% ipython --no-banner

In [1]: import numpy as np

In [2]: np.set_printoptions(precision=3, suppress=True, linewidth=160, legacy="1.25")

In [3]: X = np.loadtxt("block17.csv", delimiter=",")

In [4]: print(X)
[[ 2.218  1.78  -0.468]
 [ 1.78   3.602 -0.685]
 [-0.468 -0.685  1.18 ]]

In [5]: M2 = np.array([[1, 1, 2], [3, 3, 2]])

In [6]: basis = np.kron(M2, X)

In [7]: print(basis)
[[ 2.218  1.78  -0.468  2.218  1.78  -0.468  4.436  3.56  -0.936]
 [ 1.78   3.602 -0.685  1.78   3.602 -0.685  3.56   7.204 -1.37 ]
 [-0.468 -0.685  1.18  -0.468 -0.685  1.18  -0.936 -1.37   2.36 ]
 [ 6.654  5.34  -1.404  6.654  5.34  -1.404  4.436  3.56  -0.936]
 [ 5.34  10.806 -2.055  5.34  10.806 -2.055  3.56   7.204 -1.37 ]
 [-1.404 -2.055  3.54  -1.404 -2.055  3.54  -0.936 -1.37   2.36 ]]

In [8]: print(np.linalg.matrix_rank(basis))
6

In [9]: M2 = np.array([[-1, -8, 5], [-5, -6, 8], [-4, -7, -6]])

In [10]: J = np.triu(M2)

In [11]: print(J)
[[-1 -8  5]
 [ 0 -6  8]
 [ 0  0 -6]]

In [12]: M2 = np.linalg.inv(J)

In [13]: print((np.abs(M2) > 1e-9).astype(int))
[[1 1 1]
 [0 1 1]
 [0 0 1]]

In [14]: print(np.round(J @ M2, 3) + 0)
[[1. 0. 0.]
 [0. 1. 0.]
 [0. 0. 1.]]

In [15]: print(np.round(np.linalg.det(J) * np.linalg.det(M2), 3))
1.0

In [16]: print(M2)
[[-1.     1.333  0.944]
 [-0.    -0.167 -0.222]
 [-0.    -0.    -0.167]]

In [17]: print(round(float(np.linalg.cond(J)), 3))
27.427

In [18]: print(np.linalg.det(J) * M2)
[[ 36. -48. -34.]
 [  0.   6.   8.]
 [  0.   0.   6.]]

In [19]: x = np.array([0, 3, 2])

In [20]: print((J @ x).argmax())
1

In [21]: print(np.sign((J @ x).round(6)))
[-1 -1 -1]

In [22]: print(J @ np.ones(3))
[-4.  2. -6.]

In [23]: print(J @ (2 * x))
[-28  -4 -24]

In [24]: print(np.linalg.matrix_power(J, 2))
[[  1  56 -99]
 [  0  36 -96]
 [  0   0  36]]

In [25]: print(np.trace(J))
-13

In [26]: print(np.allclose(J @ J.T, J.T @ J))
False

In [27]: u = np.array([-2, -2, 0])

In [28]: print(np.cross(J[0, :3], J[1, :3]))
[-34   8   6]

In [29]: print(np.array([np.convolve(row, u, "same") for row in J]))
[[ 18   6 -10]
 [ 12  -4 -16]
 [  0  12  12]]

In [30]: print(np.polyval(u, J[0]))
[   0 -112  -60]

In [31]: m1 = np.loadtxt("m.csv", delimiter=",")

In [32]: print(m1)
[[ 1.7    0.     0.7    0.6   -0.1  ]
 [ 0.3   -0.8    1.4   -0.7    0.7  ]
 [ 0.289 -0.748  1.392 -0.747  0.705]]

In [33]: M2 = np.array([[-1, -5, -5], [1, 4, 2]])

In [34]: basis = np.kron(M2, m1)

In [35]: print(np.round(np.linalg.norm(basis, 2), 3), np.round(np.linalg.norm(M2, 2) * np.linalg.norm(m1, 2), 3))
23.401 23.401

In [36]: print(np.linalg.matrix_rank(basis))
6

In [37]: print(basis.shape)
(6, 15)

In [38]: x = np.array([2, 1, -1, 2, -2])

In [39]: h1 = np.maximum(m1 @ x, 0)

In [40]: print(np.tanh(m1 @ x))
[ 0.999 -1.    -1.   ]

In [41]: print(m1.T @ h1)
[ 6.97  0.    2.87  2.46 -0.41]

In [42]: arr = np.load("w.npy")

In [43]: print(arr)
[[ -1.132  -1.911   2.815 -10.118  -8.169]
 [ -1.579  -0.161   2.286  -8.271  -5.493]
 [ -1.766   2.829   0.849  -2.229   1.474]
 [ -0.546   0.889   0.39   -0.655   0.764]
 [ -0.31    0.492   0.252  -0.401   0.45 ]
 [  0.166  -0.237  -0.191   0.279  -0.252]
 [  0.32   -0.424  -0.428   0.612  -0.488]
 [  0.631  -0.266  -1.833   2.535  -0.854]
 [  0.254   1.949  -4.175   5.816   0.317]
 [  0.047   2.811  -4.857   6.794   0.874]
 [ -0.536   5.052  -6.447   9.109   2.415]
 [ -0.64    5.436  -6.702   9.484   2.688]
 [ -1.284   7.749  -8.17   11.663   4.372]
 [ -1.303   7.817  -8.211  11.725   4.423]
 [ -1.604   8.873  -8.85   12.682   5.209]
 [ -1.893   9.873  -9.441  13.573   5.962]
 [ -1.896   9.884  -9.448  13.584   5.971]
 [ -1.911   9.937  -9.478  13.63    6.011]
 [ -1.915   9.951  -9.487  13.642   6.021]]

In [44]: Uu, sig, VT = np.linalg.svd(arr)

In [45]: evecs = VT[:(sig > 1e-8).sum()]

In [46]: rng = np.random.default_rng(5026)

In [47]: x = arr[8] + -3 * arr[10] + rng.integers(2) * np.eye(5)[0]

In [48]: print(x)
[  1.861 -13.206  15.165 -21.51   -6.927]

In [49]: print(np.allclose(evecs.T @ evecs @ x, x))
True
